$ python3 -q
>>> import numpy as np
>>> np.set_printoptions(precision=3, suppress=True, linewidth=160)
>>> arr = np.load("m.npy")
>>> arr
array([[ 0.2, -0.5,  0.4, -1.7,  2.3, -1.1, -2.5],
       [ 0.5, -0.2, -0.2,  0.5,  0.8,  1.2, -1.4],
       [-0.6,  0.6, -1.3, -0.2, -1.7,  0.6, -0.9],
       [ 0.1,  0.5,  0.7,  0.3,  0.9, -1.8,  0.7],
       [ 0.3, -1.1, -1.5,  0.3, -1. ,  0.9,  0.3],
       [ 0.4,  0. ,  0.7,  1.4,  0.2,  2.2, -0.7],
       [-0.6,  0.5, -1. , -0.5,  1.6, -1.2,  2.1]])
>>> print((arr + arr.T) / 2)
[[ 0.2   0.   -0.1  -0.8   1.3  -0.35 -1.55]
 [ 0.   -0.2   0.2   0.5  -0.15  0.6  -0.45]
 [-0.1   0.2  -1.3   0.25 -1.6   0.65 -0.95]
 [-0.8   0.5   0.25  0.3   0.6  -0.2   0.1 ]
 [ 1.3  -0.15 -1.6   0.6  -1.    0.55  0.95]
 [-0.35  0.6   0.65 -0.2   0.55  2.2  -0.95]
 [-1.55 -0.45 -0.95  0.1   0.95 -0.95  2.1 ]]
>>> np.round(np.abs(np.linalg.eigvals(arr)).max(), 3)
np.float64(3.306)
>>> assert arr == arr.T
Traceback (most recent call last):
  File "<python-input-6>", line 1, in <module>
    assert arr == arr.T
           ^^^^^^^^^^^^
ValueError: The truth value of an array with more than one element is ambiguous. Use a.any() or a.all()
>>> (arr - arr.T) / 2
array([[ 0.  , -0.5 ,  0.5 , -0.9 ,  1.  , -0.75, -0.95],
       [ 0.5 ,  0.  , -0.4 ,  0.  ,  0.95,  0.6 , -0.95],
       [-0.5 ,  0.4 ,  0.  , -0.45, -0.1 , -0.05,  0.05],
       [ 0.9 ,  0.  ,  0.45,  0.  ,  0.3 , -1.6 ,  0.6 ],
       [-1.  , -0.95,  0.1 , -0.3 ,  0.  ,  0.35, -0.65],
       [ 0.75, -0.6 ,  0.05,  1.6 , -0.35,  0.  ,  0.25],
       [ 0.95,  0.95, -0.05, -0.6 ,  0.65, -0.25,  0.  ]])
>>> round(np.linalg.det(arr), 3)
np.float64(16.952)
>>> np.sort(np.abs(np.linalg.eigvals(arr)))
array([0.785, 0.785, 1.509, 1.509, 1.912, 1.912, 3.306])
